% ipython --no-banner

In [1]: import numpy as np

In [2]: np.set_printoptions(precision=2, suppress=True, linewidth=120, floatmode="fixed")

In [3]: A = np.array([[18, 3, -1, -3], [0, -10, -3, -2], [-1, 1, 4, 1], [1, -1, 4, 2]])

In [4]: O, r_ = np.linalg.qr(A)

In [5]: r_
Out[5]: 
array([[-18.06,  -2.88,   1.00,   2.94],
       [  0.00,  10.13,   2.95,   1.82],
       [  0.00,   0.00,  -5.68,  -2.24],
       [  0.00,   0.00,   0.00,   1.04]])

In [6]: np.round(O.T @ O, 2) + 0
Out[6]: 
array([[1.00, 0.00, 0.00, 0.00],
       [0.00, 1.00, 0.00, 0.00],
       [0.00, 0.00, 1.00, 0.00],
       [0.00, 0.00, 0.00, 1.00]])

In [7]: O.shape, r_.shape
Out[7]: ((4, 4), (4, 4))

In [8]: round(float(np.trace(O @ O.T)), 2)
Out[8]: 4.0

In [9]: round(abs(r_[0, 0]), 2), np.round(np.linalg.norm(A[:, 0]), 2)
Out[9]: (np.float64(18.06), np.float64(18.06))

In [10]: np.abs(np.diag(r_))
Out[10]: array([18.06, 10.13,  5.68,  1.04])

In [11]: O
Out[11]: 
array([[-1.00,  0.01,  0.01, -0.08],
       [-0.00, -0.99,  0.02, -0.16],
       [ 0.06,  0.11, -0.63, -0.76],
       [-0.06, -0.11, -0.77,  0.62]])

In [12]: M = np.load("x.npy")

In [13]: M
Out[13]: 
array([[ 1,  2, -6],
       [ 3,  1, -3],
       [ 2,  3, -9],
       [ 3,  3, -9],
       [ 3,  1, -3],
       [ 2,  3, -9]])

In [14]: round(np.trace(np.linalg.pinv(M) @ M), 2)
Out[14]: np.float64(2.0)

In [15]: np.allclose(M[:-1].T @ np.linalg.lstsq(M[:-1].T, M[-1])[0], M[-1])
Out[15]: True
